$ ipython --no-banner

In [1]: import numpy as np

In [2]: from numpy import linalg as LA

In [3]: np.set_printoptions(precision=1, suppress=True, linewidth=160)

In [4]: def rd(a):
   ...:     return np.round(a, 1) + 0
   ...: 

In [5]: W0 = np.loadtxt("x.csv", delimiter=",")

In [6]: W0
Out[6]: 
array([[ 2.,  2.,  0., -1., -2.],
       [-2.,  2.,  2.,  0., -1.],
       [-1., -2.,  2.,  2.,  0.],
       [ 0., -1., -2.,  2.,  2.],
       [ 2.,  0., -1., -2.,  2.]])

In [7]: q = W0.astype(float).copy()

In [8]: for j in range(5):
   ...:     q[:, j] -= q[:, :j] @ (q[:, :j].T @ q[:, j])
   ...:     q[:, j] /= LA.norm(q[:, j])
   ...: 

In [9]: rd(q.T @ q)
Out[9]: 
array([[1., 0., 0., 0., 0.],
       [0., 1., 0., 0., 0.],
       [0., 0., 1., 0., 0.],
       [0., 0., 0., 1., 0.],
       [0., 0., 0., 0., 1.]])

In [10]: rd(q.T @ W0)
Out[10]: 
array([[ 3.6,  0.6, -2.2, -2.2,  0.6],
       [ 0. ,  3.6,  0.9, -1.9, -2.3],
       [ 0. ,  0. ,  2.7, -0.4, -1.7],
       [ 0. ,  0. ,  0. ,  2.1, -1. ],
       [ 0. ,  0. ,  0. ,  0. ,  1.8]])

In [11]: proj = np.triu(np.array([[2, 0, 1, 0, 0],
    ...:     [1, 2, 1, 0, -2],
    ...:     [-2, 2, -1, -1, -1],
    ...:     [-2, -1, 0, -2, -2],
    ...:     [0, -2, 2, 1, 0]]), 1) + np.eye(5)

In [12]: Y = proj @ W0 @ LA.inv(proj)

In [13]: LA.matrix_rank(Y)
Out[13]: np.int64(5)

In [14]: proj @ W0 - W0 @ proj
Out[14]: 
array([[-1., -2., -2.,  2.,  2.],
       [-5., -2.,  4.,  8.,  2.],
       [-2.,  1.,  6.,  2., -2.],
       [-4.,  0.,  3.,  2., -4.],
       [ 0.,  0., -2., -1., -5.]])

In [15]: Y
Out[15]: 
array([[  1.,   0.,   1.,   2.,   3.],
       [ -7.,   0.,  13.,  19.,  46.],
       [ -3.,  -1.,   9.,  11.,  25.],
       [ -4.,  -1.,   5.,  11.,  23.],
       [  2.,   0.,  -3.,  -5., -11.]])

In [16]: rd(np.poly(Y))
Out[16]: array([   1.,  -10.,   60., -170.,  250., -131.])

In [17]: np.trace(Y), np.trace(W0)
Out[17]: (np.float64(10.0), np.float64(10.0))

In [18]: u = np.array([-2, 1, 0])

In [19]: mat = u[np.abs(np.subtract.outer(np.arange(3), np.arange(3)))]

In [20]: mat
Out[20]: 
array([[-2,  1,  0],
       [ 1, -2,  1],
       [ 0,  1, -2]])

In [21]: Y = mat[0, 0] * mat[1:] - np.outer(mat[1:, 0], mat[0])

In [22]: Y
Out[22]: 
array([[ 0,  3, -2],
       [ 0, -2,  4]])

In [23]: LA.matrix_rank(Y), LA.matrix_rank(mat)
Out[23]: (np.int64(2), np.int64(3))

In [24]: np.flatnonzero(~Y.round(6).any(axis=1))
Out[24]: array([], dtype=int64)

In [25]: x0 = np.array([5, 4, 0])

In [26]: Y @ np.eye(3)[1]
Out[26]: array([ 3., -2.])

In [27]: Y @ (2 * x0)
Out[27]: array([ 24, -16])

In [28]: Y * x0
Out[28]: 
array([[ 0, 12,  0],
       [ 0, -8,  0]])

In [29]: np.einsum("ij,j->i", Y, x0)
Out[29]: array([12, -8])

In [30]: (Y * x0).sum(axis=1)
Out[30]: array([12, -8])

In [31]: vals, V = LA.eig(mat)

In [32]: rd(np.prod(vals))
Out[32]: np.float64(-4.0)

In [33]: rd(vals)
Out[33]: array([-3.4, -2. , -0.6])

In [34]: np.all(LA.eigvalsh(mat) > 0)
Out[34]: np.False_

In [35]: [round(float(LA.det(mat[:i, :i])), 2) + 0 for i in range(1, 4)]
Out[35]: [-2.0, 3.0, -4.0]

In [36]: J = np.load("a.npy")

In [37]: J
Out[37]: 
array([[ 1,  3, -2],
       [ 1, -2, -1],
       [-3,  2,  3]])

In [38]: x0 = np.array([-1, 4, 5])

In [39]: rhs = J @ x0

In [40]: c, lr = np.zeros(3), 1 / LA.norm(J, 2) ** 2

In [41]: for i in range(6):
    ...:     c -= lr * J.T @ (J @ c - rhs)
    ...:     if i % 1 == 0: print(i, round(LA.norm(J @ c - rhs), 1))
    ...: 
0 2.2
1 1.1
2 0.7
3 0.6
4 0.6
5 0.6

In [42]: rd(LA.cond(J))
Out[42]: np.float64(26.1)

In [43]: [round(float(x), 1) for x in LA.svd(J, compute_uv=False)[:3]]
Out[43]: [5.2, 3.9, 0.2]

In [44]: round(np.log10(LA.cond(J)))
Out[44]: 1

In [45]: LA.matrix_rank(J, rtol=0.1)
Out[45]: np.int64(2)

In [46]: LA.cond(J) > 100
Out[46]: np.False_

In [47]: rd(LA.norm(J, 2) / LA.norm(J))
Out[47]: np.float64(0.8)

In [48]: rd(np.abs(LA.svd(J)[2][-1]))
Out[48]: array([0.8, 0.1, 0.6])

In [49]: def softmax(z):
    ...:     e = np.exp(z - z.max(axis=-1, keepdims=True))
    ...:     return e / e.sum(axis=-1, keepdims=True)
    ...: 

In [50]: rd(softmax(J).sum(axis=1))
Out[50]: array([1., 1., 1.])

In [51]: rd(softmax(J[1] + -3))
Out[51]: array([0.8, 0. , 0.1])

In [52]: att = J @ J.T / np.sqrt(3)

In [53]: rd(softmax(att))
Out[53]: 
array([[1., 0., 0.],
       [0., 1., 0.],
       [0., 0., 1.]])

In [54]: rd(softmax(att)[1] @ J)
Out[54]: array([ 1., -2., -1.])

In [55]: x0 = np.array([1, 5, 6])

In [56]: a = np.maximum(J @ x0, 0)

In [57]: np.maximum(J @ (3 * x0), 0)
Out[57]: array([12,  0, 75])

In [58]: np.maximum(J @ x0, 0) - np.maximum(-J @ x0, 0)
Out[58]: array([  4, -15,  25])

In [59]: rd(np.tanh(J @ x0))
Out[59]: array([ 1., -1.,  1.])

In [60]: A = np.loadtxt("mat.csv", delimiter=",")

In [61]: A
Out[61]: 
array([[ 0.8, -0.8, -1.5, -0.7, -0.4],
       [-2.7,  0.9,  0.2,  1.2,  0. ],
       [-1.6,  0.8,  0. , -0.3, -1.2],
       [-1.6,  0.5,  2.9,  1.8, -0.2]])

In [62]: rng = np.random.default_rng(21802)

In [63]: Y = A + rng.integers(-2, 3, (4, 2)) @ rng.integers(-2, 3, (2, 5))

In [64]: rd(Y)
Out[64]: 
array([[ 3.8,  5.2, -5.5, -2.7, -5.4],
       [ 0.3,  6.9, -4.8,  3.2, -4. ],
       [-4.6, -5.2,  5. , -2.3,  2.8],
       [ 0.4,  4.5,  0.9, -2.2, -4.2]])

In [65]: rd(LA.svd(Y - A, compute_uv=False))
Out[65]: array([17.2,  5.6,  0. ,  0. ])

In [66]: np.abs(Y - A).sum(axis=1)
Out[66]: array([20., 20., 20., 16.])

In [67]: LA.matrix_rank(Y - A, tol=1e-8)
Out[67]: np.int64(2)

In [68]: Uu, sigma, Vh = LA.svd(A, full_matrices=False)

In [69]: rd(np.sqrt((sigma ** 2).sum())), rd(LA.norm(A))
Out[69]: (np.float64(5.7), np.float64(5.7))

In [70]: rd(sigma / sigma[0])
Out[70]: array([1. , 0.5, 0.2, 0.1])

In [71]: rd(Uu.T @ A @ Vh.T)
Out[71]: 
array([[5. , 0. , 0. , 0. ],
       [0. , 2.5, 0. , 0. ],
       [0. , 0. , 1.2, 0. ],
       [0. , 0. , 0. , 0.7]])

In [72]: rd(Uu.T @ Uu)
Out[72]: 
array([[1., 0., 0., 0.],
       [0., 1., 0., 0.],
       [0., 0., 1., 0.],
       [0., 0., 0., 1.]])

In [73]: np.allclose(Uu * sigma @ Vh, A)
Out[73]: True

In [74]: Y = A / LA.norm(A, axis=1, keepdims=True)

In [75]: C2 = Y @ Y.T

In [76]: np.argwhere(np.triu(np.abs(C2) > 0.95, 1))
Out[76]: array([], shape=(0, 2), dtype=int64)

In [77]: data = np.array([[-0.7, 0.2, -0.1],
    ...:     [0.0, 1.2, 0.1],
    ...:     [0.6, -0.6, -0.1],
    ...:     [0.8, -1.1, -0.4],
    ...:     [0.7, -0.9, -0.8],
    ...:     [-0.8, -1.3, -0.6],
    ...:     [0.0, -0.2, 0.0],
    ...:     [1.3, 1.2, 0.5],
    ...:     [-0.3, -1.9, -0.9],
    ...:     [-0.6, 0.4, 0.0],
    ...:     [0.1, 0.1, 0.9],
    ...:     [-1.1, -1.2, -1.8],
    ...:     [-1.2, 1.1, -1.2],
    ...:     [-0.4, -1.1, 0.3],
    ...:     [-0.3, 0.6, 1.3],
    ...:     [-1.1, -0.2, -1.6],
    ...:     [0.1, 0.1, 0.8],
    ...:     [0.3, -1.1, -1.7],
    ...:     [2.6, -0.8, -1.0],
    ...:     [-0.6, -0.5, 0.8],
    ...:     [0.0, -0.1, -0.4],
    ...:     [-0.5, 0.7, 0.8],
    ...:     [1.1, -0.3, -1.3]])

In [78]: data[:, 1] = -2 * data[:, 0] + 0.3 * rng.normal(size=23)

In [79]: rd(data)
Out[79]: 
array([[-0.7,  1.2, -0.1],
       [ 0. , -0.4,  0.1],
       [ 0.6, -1.4, -0.1],
       [ 0.8, -1.6, -0.4],
       [ 0.7, -1.7, -0.8],
       [-0.8,  1.2, -0.6],
       [ 0. , -0.4,  0. ],
       [ 1.3, -2.8,  0.5],
       [-0.3,  0.9, -0.9],
       [-0.6,  1.5,  0. ],
       [ 0.1, -0.6,  0.9],
       [-1.1,  1.9, -1.8],
       [-1.2,  2.2, -1.2],
       [-0.4,  0.4,  0.3],
       [-0.3,  0.4,  1.3],
       [-1.1,  1.9, -1.6],
       [ 0.1, -0.1,  0.8],
       [ 0.3, -0.5, -1.7],
       [ 2.6, -5.4, -1. ],
       [-0.6,  1.4,  0.8],
       [ 0. ,  0.1, -0.4],
       [-0.5,  0.9,  0.8],
       [ 1.1, -1.7, -1.3]])

In [80]: proj = data @ LA.solve(data.T @ data, data.T)

In [81]: rd(np.diag(proj))
Out[81]: array([0. , 0.1, 0. , 0. , 0.1, 0.1, 0.1, 0.2, 0.1, 0.1, 0.1, 0.3, 0.2, 0.1, 0.1, 0.2, 0. , 0.2, 0.5, 0.1, 0. , 0.1, 0.3])

In [82]: rd(np.trace(proj))
Out[82]: np.float64(3.0)

In [83]: LA.matrix_rank(np.eye(23) - proj)
Out[83]: np.int64(20)

In [84]: w1 = np.array([[1, -1, 2, -3], [-3, -1, 0, 1], [-3, -3, -2, 0]])

In [85]: c = np.array([-1, -1, -2, -2])

In [86]: act = np.maximum(data @ w1 + c, 0)

In [87]: (act > 0).astype(int)
Out[87]: 
array([[0, 0, 0, 1],
       [0, 0, 0, 0],
       [1, 1, 0, 0],
       [1, 1, 1, 0],
       [1, 1, 1, 0],
       [0, 1, 0, 1],
       [1, 0, 0, 0],
       [1, 0, 0, 0],
       [0, 1, 0, 0],
       [0, 0, 0, 1],
       [0, 0, 0, 0],
       [0, 1, 0, 1],
       [0, 1, 0, 1],
       [0, 0, 0, 0],
       [0, 0, 0, 0],
       [0, 1, 0, 1],
       [0, 0, 0, 0],
       [1, 1, 1, 0],
       [1, 1, 1, 0],
       [0, 0, 0, 1],
       [0, 1, 0, 0],
       [0, 0, 0, 1],
       [1, 1, 1, 0]])

In [88]: LA.matrix_rank(act)
Out[88]: np.int64(4)

In [89]: W2 = np.array([[-2, 8], [7, -2], [1, 1], [-8, -8]])

In [90]: w1 @ W2
Out[90]: 
array([[ 17,  36],
       [ -9, -30],
       [-17, -20]])

In [91]: (act @ W2).round(6).argmax(axis=1)
Out[91]: array([0, 0, 1, 1, 1, 0, 1, 1, 0, 0, 0, 0, 0, 0, 0, 0, 0, 1, 1, 0, 0, 0, 1])
